% python3 -q
>>> import numpy as np
>>> import numpy.linalg as la
>>> np.set_printoptions(suppress=True, linewidth=160)
>>> rnd = lambda a: np.round(a, 3) + 0
>>> A = np.load("dump.npy")
>>> print(A)
[[ 4 -3  3  0]
 [-1  1  0  0]
 [-2 -5  1  0]
 [ 0  0  0  5]]
>>> (A != 0).astype(int)
array([[1, 1, 1, 0],
       [1, 1, 0, 0],
       [1, 1, 1, 0],
       [0, 0, 0, 1]])
>>> print(A @ A)
[[ 13 -30  15   0]
 [ -5   4  -3   0]
 [ -5  -4  -5   0]
 [  0   0   0  25]]
>>> print(rnd(la.det(A)))
110.0
>>> (la.matrix_power((A != 0) + (A.T != 0) + np.eye(4), 4) > 0).astype(int)
array([[1, 1, 1, 0],
       [1, 1, 1, 0],
       [1, 1, 1, 0],
       [0, 0, 0, 1]])
>>> np.flatnonzero(la.matrix_power((A != 0) + (A.T != 0) + np.eye(4), 4)[3])
array([3])
>>> rng = np.random.default_rng(31435)
>>> A2 = A + rng.integers(-2, 3, (4, 3)) @ rng.integers(-2, 3, (3, 4))
>>> print(A2)
[[ 4  0  2  2]
 [ 0  4 -2  0]
 [-3  0 -1  5]
 [-1  3  0  9]]
>>> np.abs(A2 - A).sum(axis=1)
array([ 6,  6, 13,  8])
>>> np.allclose(A, A.T)
False
>>> rnd(la.det(A))
np.float64(110.0)
>>> A @ A
array([[ 13, -30,  15,   0],
       [ -5,   4,  -3,   0],
       [ -5,  -4,  -5,   0],
       [  0,   0,   0,  25]])
>>> rnd(np.abs(la.eigvals(A)).max())
np.float64(5.0)
>>> (A + A.T) / 2
array([[ 4. , -2. ,  0.5,  0. ],
       [-2. ,  1. , -2.5,  0. ],
       [ 0.5, -2.5,  1. ,  0. ],
       [ 0. ,  0. ,  0. ,  5. ]])
>>> lab = rng.permutation(4)
>>> A2 = A[:, lab] * rng.choice([-1, 1], 4)
>>> print(A2)
[[-4  0  3  3]
 [ 1  0  0 -1]
 [ 2  0  1  5]
 [ 0 -5  0  0]]
>>> U, _, Vt = la.svd(A.T @ A2)
>>> rnd(la.lstsq(A, A2)[0])
array([[-1.,  0.,  0.,  0.],
       [ 0.,  0.,  0., -1.],
       [ 0.,  0.,  1.,  0.],
       [ 0., -1.,  0.,  0.]])
>>> C = 5 * np.array([[0.2, -1.6, -0.1, 0.0], [-0.7, -0.3, 1.2, -0.4]])
>>> lab = rng.integers(0, 2, 29)
>>> mat = C[lab] + rng.normal(size=(29, 4))
>>> rnd(mat)
array([[-3.409, -2.022,  4.914, -2.422],
       [ 1.886, -7.056, -0.412, -1.4  ],
       [-2.427, -2.332,  5.612, -0.89 ],
       [-0.791, -7.402, -1.96 , -1.05 ],
       [-2.996, -0.323,  8.378, -2.876],
       [ 0.824, -7.314, -0.364,  0.928],
       [-3.513, -3.661,  5.298, -2.102],
       [-4.092, -1.015,  6.378, -3.323],
       [-0.429, -7.745, -1.428,  0.778],
       [ 0.693, -8.081,  1.705,  0.425],
       [-0.481, -8.448,  0.054,  1.162],
       [-4.174,  0.394,  4.564, -0.932],
       [-3.35 , -2.495,  7.008, -3.03 ],
       [-4.222, -1.355,  6.735, -2.531],
       [-3.868, -1.774,  6.308, -0.95 ],
       [-4.377, -3.718,  5.98 , -2.159],
       [-2.194, -0.406,  6.815, -1.742],
       [-2.822, -1.222,  5.11 , -1.631],
       [ 1.049, -8.232,  0.186,  0.885],
       [ 0.405, -8.442, -0.866,  1.222],
       [ 1.52 , -7.706, -0.202, -1.398],
       [ 0.416, -7.76 , -1.625, -0.008],
       [-2.983, -2.208,  5.73 , -2.384],
       [-2.78 , -1.589,  7.355, -3.641],
       [-2.557, -2.197,  5.678,  0.237],
       [-2.999, -1.482,  3.461, -1.135],
       [-3.704, -0.931,  5.964, -1.191],
       [-2.454, -2.801,  8.089, -1.263],
       [-4.917, -0.45 ,  6.872, -0.072]])
>>> G = np.cov(mat, rowvar=False)
>>> rnd(np.corrcoef(mat[:, 0], mat[:, 1])[0, 1])
np.float64(-0.886)
>>> rnd(la.eigvalsh(G)[::-1])
array([24.456,  1.261,  0.98 ,  0.638])
>>> rnd(np.polyfit(mat[:, 0], mat[:, 1], 1))
array([-1.359, -6.539])
>>> rnd(np.corrcoef(mat.T))
array([[ 1.   , -0.886, -0.843,  0.576],
       [-0.886,  1.   ,  0.899, -0.646],
       [-0.843,  0.899,  1.   , -0.672],
       [ 0.576, -0.646, -0.672,  1.   ]])
>>> np.argwhere(np.triu(np.abs(np.corrcoef(mat.T)) > 0.8, 1))
array([[0, 1],
       [0, 2],
       [1, 2]])
>>> Xc = (mat - mat.mean(axis=0)) / mat.std(axis=0)
>>> np.argwhere(np.abs(Xc) > 2)
array([], shape=(0, 2), dtype=int64)
>>> c = la.lstsq(np.delete(Xc, 0, axis=1), Xc[:, 0])[0]
>>> print(rnd(c))
[-0.675 -0.259 -0.035]
>>> print(rnd(1 - np.var(Xc[:, 0] - np.delete(Xc, 0, axis=1) @ c)))
0.796
